% ipython --no-banner

In [1]: import numpy as np

In [2]: import numpy.linalg as la

In [3]: np.set_printoptions(precision=2, suppress=True, linewidth=160, sign=" ")

In [4]: tidy = lambda a: np.round(a, 2) + 0

In [5]: M2 = np.array([[1, 1], [1, -1]])

In [6]: rng = np.random.default_rng(646)

In [7]: X = np.kron(M2, np.kron(M2, M2))[rng.permutation(8)][:8]

In [8]: X
Out[8]: 
array([[ 1, -1,  1, -1, -1,  1, -1,  1],
       [ 1,  1,  1,  1, -1, -1, -1, -1],
       [ 1, -1, -1,  1, -1,  1,  1, -1],
       [ 1, -1,  1, -1,  1, -1,  1, -1],
       [ 1,  1, -1, -1,  1,  1, -1, -1],
       [ 1,  1, -1, -1, -1, -1,  1,  1],
       [ 1, -1, -1,  1,  1, -1, -1,  1],
       [ 1,  1,  1,  1,  1,  1,  1,  1]])

In [9]: f = np.array([1, 4, 0, 8, 8, 9, 7, 2])

In [10]: M2 = X + np.outer(f, np.eye(8)[3])

In [11]: la.matrix_rank(M2 - X)
Out[11]: np.int64(1)

In [12]: M2
Out[12]: 
array([[ 1., -1.,  1.,  0., -1.,  1., -1.,  1.],
       [ 1.,  1.,  1.,  5., -1., -1., -1., -1.],
       [ 1., -1., -1.,  1., -1.,  1.,  1., -1.],
       [ 1., -1.,  1.,  7.,  1., -1.,  1., -1.],
       [ 1.,  1., -1.,  7.,  1.,  1., -1., -1.],
       [ 1.,  1., -1.,  8., -1., -1.,  1.,  1.],
       [ 1., -1., -1.,  8.,  1., -1., -1.,  1.],
       [ 1.,  1.,  1.,  3.,  1.,  1.,  1.,  1.]])
